In [1]: import numpy as np

In [2]: np.set_printoptions(precision=3, suppress=True, linewidth=140)

In [3]: M = np.loadtxt("run0.csv", delimiter=",")

In [4]: M
Out[4]: 
array([[ 2.3,  0.3, -1.5, -1.1,  0.3, -2.1,  0.1, -0.3, -0.1, -0.8],
       [-1.7, -0.7, -1.3, -0.5,  0.5,  1. ,  0. ,  0.9,  0.6, -0.8],
       [ 0.3, -1. , -0.9,  0.2, -0.8, -0.1,  0.5, -0.4,  0.1, -0.7],
       [-0.7,  1.8, -0.9, -0.6,  2.4, -0.8,  0.5,  0.2, -1.5,  0.6],
       [-1.1, -0.1,  0.9,  1.1,  0.1,  1.2, -1.6,  0. ,  0.1, -0.8],
       [-0.5,  1.2,  0. ,  0.1, -0.6,  0.3, -0.6,  0.8, -2. , -0.7],
       [ 1.1, -0.7, -2. , -0.3,  1. , -0.8, -1.3,  0.1,  1.6, -2.1],
       [ 0.2, -0.1,  0.9,  0.3, -0.4, -0.8, -1.6,  0.4,  0.9, -1.1],
       [ 0.3,  0.4,  1.7,  0.2, -0.3,  2.7, -0.9, -1.5, -0.1, -0.1],
       [ 0.5, -0.1,  0.8, -0.1, -0.3, -0.2,  0.4,  1.2, -1.9,  0.2],
       [-0.2, -1.3, -1. , -0.5,  0.1, -1. ,  0.3, -2.1,  1.6, -0.1],
       [-0.4,  1.2, -0.5,  0. , -1.1, -0.9,  0.4, -1.1,  0.6,  1.1],
       [ 0.8,  1.8, -1.1,  0.1,  0.3, -0.1,  0.8,  1.5, -1. ,  1.3]])

In [5]: w1 = np.array([[3, 0, -2],
   ...:     [-1, -1, 2],
   ...:     [3, 2, 1],
   ...:     [3, -3, 3],
   ...:     [3, 0, -1],
   ...:     [2, 1, -3],
   ...:     [3, -1, -3],
   ...:     [-2, 1, -2],
   ...:     [3, -2, 1],
   ...:     [2, 2, -1]])

In [6]: c = np.array([4, -2, -4])

In [7]: H = np.maximum(M @ w1 + c, 0)

In [8]: H
Out[8]: 
array([[ 0. ,  0. ,  0. ],
       [ 0. ,  0. ,  0. ],
       [ 2.4,  0. ,  0. ],
       [ 0. ,  0. ,  0. ],
       [ 3.4,  0. ,  4.2],
       [ 0. ,  0.8,  0. ],
       [ 0. ,  0. ,  0. ],
       [ 0.4,  0. ,  6. ],
       [14.5,  2.5,  0. ],
       [ 0. ,  4.8,  0. ],
       [ 8.2,  0. ,  0. ],
       [ 2.4,  0. ,  3. ],
       [ 1.3,  0. ,  0. ]])

In [9]: W2 = np.array([[2, -2, 2], [-2, 0, -2], [-2, 2, -2]])

In [10]: H @ W2
Out[10]: 
array([[  0. ,   0. ,   0. ],
       [  0. ,   0. ,   0. ],
       [  4.8,  -4.8,   4.8],
       [  0. ,   0. ,   0. ],
       [ -1.6,   1.6,  -1.6],
       [ -1.6,   0. ,  -1.6],
       [  0. ,   0. ,   0. ],
       [-11.2,  11.2, -11.2],
       [ 24. , -29. ,  24. ],
       [ -9.6,   0. ,  -9.6],
       [ 16.4, -16.4,  16.4],
       [ -1.2,   1.2,  -1.2],
       [  2.6,  -2.6,   2.6]])

In [11]: (H @ W2).round(6).argmax(axis=1)
Out[11]: array([0, 0, 0, 0, 1, 1, 0, 1, 0, 1, 0, 1, 0])

In [12]: Y = np.c_[M[:, :4] @ np.array([[-3, 2, 0, 3], [1, -3, 1, 1], [-3, -2, 2, -3], [1, 0, 1, -3]]), np.array([4, 2, 3, 0, 3, 1, 3, 4, 0, 2, 2, 0, 1])]

In [13]: Y
Out[13]: 
array([[-3.2,  6.7, -3.8, 15. ,  4. ],
       [ 7.8,  1.3, -3.8, -0.4,  2. ],
       [ 1. ,  5.4, -2.6,  2. ,  3. ],
       [ 6. , -5. , -0.6,  4.2,  0. ],
       [ 1.6, -3.7,  2.8, -9.4,  3. ],
       [ 2.8, -4.6,  1.3, -0.6,  1. ],
       [ 1.7,  8.3, -5. ,  9.5,  3. ],
       [-3.1, -1.1,  2. , -3.1,  4. ],
       [-5.4, -4. ,  4. , -4.4,  0. ],
       [-4.1, -0.3,  1.4, -0.7,  2. ],
       [ 1.8,  5.5, -3.8,  2.6,  2. ],
       [ 3.9, -3.4,  0.2,  1.5,  0. ],
       [ 2.8, -1.6, -0.3,  7.2,  1. ]])

In [14]: np.linalg.matrix_rank(np.c_[M, Y])
Out[14]: np.int64(11)

In [15]: np.linalg.norm(np.linalg.qr(M)[0].T @ Y, axis=0) ** 2 / ((Y ** 2).sum(axis=0) + 1e-12)
Out[15]: array([1.   , 1.   , 1.   , 1.   , 0.646])

In [16]: X = np.loadtxt("w.csv", delimiter=",")

In [17]: X
Out[17]: 
array([[1.   , 0.2  , 0.04 , 0.008, 0.002],
       [0.2  , 1.   , 0.2  , 0.04 , 0.008],
       [0.04 , 0.2  , 1.   , 0.2  , 0.04 ],
       [0.008, 0.04 , 0.2  , 1.   , 0.2  ],
       [0.002, 0.008, 0.04 , 0.2  , 1.   ]])

In [18]: (X + X.T) / 2
Out[18]: 
array([[1.   , 0.2  , 0.04 , 0.008, 0.002],
       [0.2  , 1.   , 0.2  , 0.04 , 0.008],
       [0.04 , 0.2  , 1.   , 0.2  , 0.04 ],
       [0.008, 0.04 , 0.2  , 1.   , 0.2  ],
       [0.002, 0.008, 0.04 , 0.2  , 1.   ]])

In [19]: assert X == X.T
---------------------------------------------------------------------------
ValueError                                Traceback (most recent call last)
Cell In[19], line 1
----> 1 assert X == X.T

ValueError: The truth value of an array with more than one element is ambiguous. Use a.any() or a.all()

In [20]: np.allclose(X, X.T)
Out[20]: True

In [21]: round(float(np.linalg.det(X)), 3)
Out[21]: 0.849

In [22]: X.inv()
---------------------------------------------------------------------------
AttributeError                            Traceback (most recent call last)
Cell In[22], line 1
----> 1 X.inv()

AttributeError: 'numpy.ndarray' object has no attribute 'inv'

In [23]: np.round(np.abs(np.linalg.eigvals(X)).max(), 3)
Out[23]: np.float64(1.399)

In [24]: np.linalg.matrix_power(X, 2)
Out[24]: 
array([[1.042, 0.408, 0.122, 0.032, 0.009],
       [0.408, 1.082, 0.416, 0.123, 0.032],
       [0.122, 0.416, 1.083, 0.416, 0.122],
       [0.032, 0.123, 0.416, 1.082, 0.408],
       [0.009, 0.032, 0.122, 0.408, 1.042]])

In [25]: rng = np.random.default_rng(5956)

In [26]: z = rng.permutation(5)

In [27]: z
Out[27]: array([3, 2, 0, 4, 1])

In [28]: Y = X[z][:, z]

In [29]: np.sort(np.abs(np.linalg.eigvals(Y)))
Out[29]: array([0.696, 0.786, 0.948, 1.172, 1.399])

In [30]: np.diag(Y)
Out[30]: array([1., 1., 1., 1., 1.])

In [31]: W2 = np.array([[3, 0, 1, 3, 3, 2, 1, 0, 0, 0, 0, 1],
    ...:     [2, 3, 2, 3, 3, 1, 2, 2, 2, 2, 1, 3]])

In [32]: data = np.repeat(W2, 27 // 2, axis=0)

In [33]: data = data + 0.02 * rng.normal(size=data.shape)

In [34]: data.round(3) + 0
Out[34]: 
array([[ 3.021,  0.003,  1.026,  2.983,  3.005,  1.977,  0.992,  0.006,  0.004, -0.018, -0.023,  0.988],
       [ 3.033, -0.022,  0.976,  3.008,  2.968,  2.005,  0.995, -0.021,  0.04 ,  0.011, -0.037,  1.011],
       [ 3.003,  0.005,  0.977,  3.025,  2.989,  1.993,  1.016,  0.013,  0.007, -0.009, -0.007,  1.003],
       [ 2.953,  0.006,  0.986,  2.951,  3.037,  2.022,  1.022,  0.023, -0.002,  0.   ,  0.001,  0.983],
       [ 2.954,  0.019,  0.983,  2.994,  3.004,  2.003,  1.015, -0.023, -0.035,  0.011, -0.009,  1.012],
       [ 3.002, -0.012,  0.988,  2.967,  2.968,  2.005,  0.979, -0.021, -0.01 ,  0.041,  0.   ,  1.007],
       [ 3.028,  0.011,  0.997,  2.974,  3.004,  2.015,  1.016, -0.035, -0.009,  0.02 ,  0.001,  0.976],
       [ 2.972, -0.018,  0.989,  3.011,  2.978,  1.995,  0.977, -0.013, -0.019, -0.015,  0.01 ,  0.966],
       [ 2.984, -0.009,  1.008,  2.963,  3.031,  2.012,  0.966, -0.001, -0.029, -0.023,  0.008,  1.025],
       [ 3.033,  0.022,  0.958,  3.014,  3.009,  1.982,  1.005, -0.008,  0.018, -0.02 ,  0.005,  1.001],
       [ 2.922, -0.014,  0.982,  2.984,  3.   ,  1.983,  0.974,  0.003,  0.028,  0.012, -0.027,  1.013],
       [ 3.005, -0.023,  0.985,  2.97 ,  3.   ,  1.979,  0.982, -0.055, -0.028,  0.017,  0.038,  1.006],
       [ 3.03 ,  0.015,  0.977,  2.995,  2.971,  2.007,  1.006, -0.019,  0.002,  0.005,  0.   ,  1.   ],
       [ 1.982,  2.98 ,  2.014,  2.97 ,  2.992,  0.972,  2.005,  1.999,  2.039,  1.996,  1.001,  3.01 ],
       [ 2.005,  3.014,  2.01 ,  3.001,  3.016,  1.001,  2.005,  2.001,  2.003,  1.982,  1.017,  2.971],
       [ 2.016,  3.001,  2.011,  3.018,  3.03 ,  0.975,  1.963,  1.974,  1.998,  2.012,  0.988,  2.984],
       [ 1.988,  2.978,  2.006,  2.997,  3.038,  0.999,  1.966,  2.025,  2.012,  2.005,  1.019,  2.967],
       [ 2.037,  3.002,  1.969,  3.008,  3.021,  1.028,  1.997,  1.966,  2.037,  2.023,  1.023,  3.012],
       [ 2.02 ,  2.954,  2.007,  3.009,  3.009,  1.005,  2.011,  1.988,  2.037,  2.003,  0.97 ,  2.997],
       [ 1.994,  2.985,  1.992,  3.033,  2.972,  0.982,  2.011,  1.989,  1.985,  1.981,  1.012,  3.027],
       [ 1.999,  2.975,  1.976,  3.002,  2.99 ,  1.006,  1.991,  1.994,  1.986,  1.978,  0.99 ,  3.01 ],
       [ 1.997,  2.979,  2.014,  3.035,  3.042,  1.01 ,  2.023,  1.987,  1.991,  2.025,  1.002,  3.012],
       [ 1.991,  3.011,  1.998,  3.031,  2.994,  0.977,  2.024,  1.98 ,  1.988,  1.979,  0.997,  2.996],
       [ 1.982,  3.027,  1.993,  3.002,  2.991,  0.994,  2.017,  2.008,  2.012,  1.964,  0.979,  2.993],
       [ 2.003,  2.999,  1.988,  2.988,  2.994,  1.009,  1.986,  2.006,  1.986,  2.007,  1.055,  3.003],
       [ 2.014,  2.981,  1.999,  3.021,  2.983,  0.997,  2.036,  2.045,  2.012,  1.994,  1.011,  3.011]])

In [35]: d = np.linalg.norm(data[:, None] - data[None], axis=-1)

In [36]: d.mean(axis=1).argmax()
Out[36]: np.int64(11)

In [37]: d.shape
Out[37]: (26, 26)

In [38]: np.flatnonzero(d[13] < d.mean() / 2)
Out[38]: array([13, 14, 15, 16, 17, 18, 19, 20, 21, 22, 23, 24, 25])

In [39]: d[13].round(6).argsort(kind="stable")[:4]
Out[39]: array([13, 18, 23, 14])

In [40]: t3 = np.stack([data, 2 * data, data[::-1]])

In [41]: np.linalg.matrix_rank(t3)
Out[41]: array([12, 12, 12])

In [42]: t3.shape
Out[42]: (3, 26, 12)

In [43]: (t3 @ data.T).shape
Out[43]: (3, 26, 26)

In [44]: np.linalg.norm(t3, axis=(1, 2))
Out[44]: array([35.308, 70.615, 35.308])

In [45]: Xc = data - data.mean(axis=0)

In [46]: Uu, sig, Vh = np.linalg.svd(Xc, full_matrices=False)

In [47]: np.abs(Vh[0]).argmax()
Out[47]: np.int64(1)

In [48]: np.searchsorted(np.cumsum(sig ** 2) / (sig ** 2).sum(), 0.9) + 1
Out[48]: np.int64(1)

In [49]: np.linalg.matrix_rank(Xc)
Out[49]: np.int64(12)

In [50]: (np.sign(Uu[:, 0]) == np.sign(Uu[0, 0])).astype(int)
Out[50]: array([1, 1, 1, 1, 1, 1, 1, 1, 1, 1, 1, 1, 1, 0, 0, 0, 0, 0, 0, 0, 0, 0, 0, 0, 0, 0])

In [51]: np.round((sig ** 2).sum() ** 2 / (sig ** 4).sum(), 3)
Out[51]: np.float64(1.001)

In [52]: np.abs(Vh[-1])
Out[52]: array([0.178, 0.032, 0.512, 0.242, 0.14 , 0.495, 0.082, 0.299, 0.325, 0.319, 0.274, 0.047])

In [53]: np.abs(Uu[:, 0]).argmax()
Out[53]: np.int64(7)

In [54]: cov = np.cov(data, rowvar=False)

In [55]: np.argwhere(np.triu(np.abs(np.corrcoef(data.T)) > 0.8, 1))
Out[55]: 
array([[ 0,  1],
       [ 0,  2],
       [ 0,  5],
       [ 0,  6],
       [ 0,  7],
       [ 0,  8],
       [ 0,  9],
       [ 0, 10],
       [ 0, 11],
       [ 1,  2],
       [ 1,  5],
       [ 1,  6],
       [ 1,  7],
       [ 1,  8],
       [ 1,  9],
       [ 1, 10],
       [ 1, 11],
       [ 2,  5],
       [ 2,  6],
       [ 2,  7],
       [ 2,  8],
       [ 2,  9],
       [ 2, 10],
       [ 2, 11],
       [ 5,  6],
       [ 5,  7],
       [ 5,  8],
       [ 5,  9],
       [ 5, 10],
       [ 5, 11],
       [ 6,  7],
       [ 6,  8],
       [ 6,  9],
       [ 6, 10],
       [ 6, 11],
       [ 7,  8],
       [ 7,  9],
       [ 7, 10],
       [ 7, 11],
       [ 8,  9],
       [ 8, 10],
       [ 8, 11],
       [ 9, 10],
       [ 9, 11],
       [10, 11]])

In [56]: np.argsort(-data.std(axis=0).round(6), kind="stable")
Out[56]: array([ 1,  8,  7, 11,  9,  2, 10,  6,  5,  0,  3,  4])

In [57]: round(np.corrcoef(data[:, 4], data[:, 11])[0, 1], 3)
Out[57]: np.float64(0.191)

In [58]: np.polyfit(data[:, 4], data[:, 11], 1)
Out[58]: array([  8.786, -24.37 ])

In [59]: F = np.load("x.npy")

In [60]: F
Out[60]: 
array([[ 0.6  ,  1.4  ,  1.   , -1.2  , -1.1  , -0.3  ],
       [-2.2  ,  0.9  ,  2.2  ,  4.386,  0.9  , -0.2  ],
       [ 2.3  , -1.5  ,  0.4  , -4.566,  0.5  ,  0.3  ],
       [-1.7  , -0.2  ,  0.5  ,  3.372, -0.9  ,  0.8  ],
       [ 1.4  ,  1.1  ,  0.   , -2.784, -1.4  ,  0.   ],
       [ 0.5  ,  0.7  ,  1.2  , -0.987,  0.2  , -0.6  ],
       [ 0.   , -0.4  , -0.1  ,  0.01 ,  0.9  ,  1.1  ],
       [-1.8  ,  0.5  , -1.4  ,  3.596,  1.   , -0.9  ],
       [-0.4  ,  1.2  , -0.4  ,  0.85 ,  1.5  , -0.7  ],
       [-1.6  , -0.2  ,  0.   ,  3.163,  1.   , -0.8  ],
       [-1.3  ,  0.6  , -0.4  ,  2.609, -1.1  , -0.6  ],
       [ 0.6  ,  2.3  ,  0.1  , -1.239,  1.6  ,  0.   ],
       [ 0.7  ,  0.5  , -1.   , -1.389, -1.8  , -0.5  ],
       [ 1.   ,  0.8  , -0.1  , -2.007, -1.6  , -0.4  ],
       [ 0.4  , -1.3  , -0.3  , -0.794,  0.   , -1.8  ],
       [-1.2  , -1.3  ,  0.1  ,  2.398,  0.7  , -0.1  ],
       [-1.1  ,  2.5  ,  0.5  ,  2.16 , -0.1  , -1.2  ],
       [ 1.6  , -0.9  ,  0.6  , -3.21 ,  2.6  ,  0.   ],
       [-1.6  ,  0.9  , -0.6  ,  3.216, -2.1  , -1.2  ],
       [-0.4  ,  0.1  ,  0.4  ,  0.783, -1.2  ,  0.2  ],
       [ 0.   , -0.5  ,  0.6  , -0.031,  0.7  , -1.3  ],
       [ 1.4  , -1.7  ,  1.1  , -2.813,  1.1  , -0.8  ],
       [ 0.2  , -0.2  , -0.6  , -0.396,  0.   , -0.7  ],
       [ 0.6  , -0.7  ,  0.   , -1.197,  0.5  ,  0.6  ],
       [ 0.4  ,  0.6  ,  2.9  , -0.78 , -0.4  ,  0.5  ],
       [-0.8  ,  0.2  , -1.5  ,  1.587,  0.   , -0.4  ],
       [ 0.   ,  1.2  , -1.9  ,  0.009,  1.   , -1.5  ],
       [-0.5  ,  0.7  , -0.1  ,  1.062, -0.6  , -0.5  ],
       [ 0.   ,  0.4  ,  1.3  ,  0.004,  0.6  , -0.3  ],
       [ 0.7  ,  0.5  ,  0.8  , -1.439, -0.9  , -0.6  ],
       [-0.3  ,  0.2  ,  0.5  ,  0.612, -0.3  ,  0.3  ],
       [ 0.7  , -0.7  ,  1.6  , -1.424, -0.5  ,  0.3  ],
       [ 0.7  , -0.1  ,  0.6  , -1.424,  0.8  ,  0.4  ],
       [-1.   ,  1.6  , -0.8  ,  2.   ,  0.4  ,  0.7  ],
       [ 0.8  , -0.2  ,  0.   , -1.592,  0.2  ,  1.   ],
       [ 0.5  , -0.5  ,  0.3  , -1.031, -0.2  , -0.5  ],
       [ 0.9  , -0.9  ,  1.2  , -1.84 ,  0.1  , -1.8  ],
       [ 0.1  , -0.6  , -1.7  , -0.205, -0.2  , -0.7  ],
       [-0.4  , -2.2  ,  1.4  ,  0.81 , -0.1  , -0.1  ],
       [-0.4  , -1.3  , -1.3  ,  0.831, -0.1  ,  0.5  ],
       [ 0.3  ,  0.7  ,  0.6  , -0.582,  0.5  ,  1.8  ],
       [ 0.2  ,  0.3  ,  0.4  , -0.388, -0.7  ,  0.3  ],
       [ 0.9  ,  0.4  , -1.1  , -1.823,  1.8  , -0.3  ],
       [ 0.6  ,  1.   , -0.5  , -1.239, -0.8  ,  0.7  ],
       [-1.2  , -0.1  ,  0.   ,  2.418,  0.   ,  0.1  ],
       [-0.8  ,  0.1  , -0.5  ,  1.596, -0.8  , -0.3  ]])

In [61]: vec = np.array([1, 0, -2, 1, 1, -1])

In [62]: rhs = F @ vec

In [63]: np.round(np.linalg.pinv(F) @ F, 3) + 0
Out[63]: 
array([[1., 0., 0., 0., 0., 0.],
       [0., 1., 0., 0., 0., 0.],
       [0., 0., 1., 0., 0., 0.],
       [0., 0., 0., 1., 0., 0.],
       [0., 0., 0., 0., 1., 0.],
       [0., 0., 0., 0., 0., 1.]])

In [64]: try:
    ...:     np.linalg.solve(F, rhs)
    ...: except np.linalg.LinAlgError as e:
    ...:     print(e)
    ...: 
Last 2 dimensions of the array must be square

In [65]: rhs = rhs + 0.1 * rng.normal(size=46)

In [66]: rhs
Out[66]: 
array([-3.474, -1.159, -2.693, -1.147, -2.893, -2.215,  0.031,  6.528,  3.559,  3.321,  1.67 ,  0.737,  0.061, -2.052,  1.981,  1.736,
        1.191, -0.248,  2.003, -1.819,  0.837, -1.74 ,  1.836, -0.718, -7.151,  4.118,  6.332,  0.659, -1.773, -2.741, -1.373, -4.632,
       -1.543,  2.501, -1.567, -0.921, -1.219,  3.772, -2.472,  2.37 , -2.917, -2.056,  3.258, -1.185,  0.993,  1.48 ])

In [67]: c, *_ = np.linalg.lstsq(F, rhs)

In [68]: c
Out[68]: array([ 1.546, -0.004, -2.015,  1.271,  0.999, -1.027])

In [69]: np.round(np.linalg.norm(rhs - F @ c), 3)
Out[69]: np.float64(0.589)
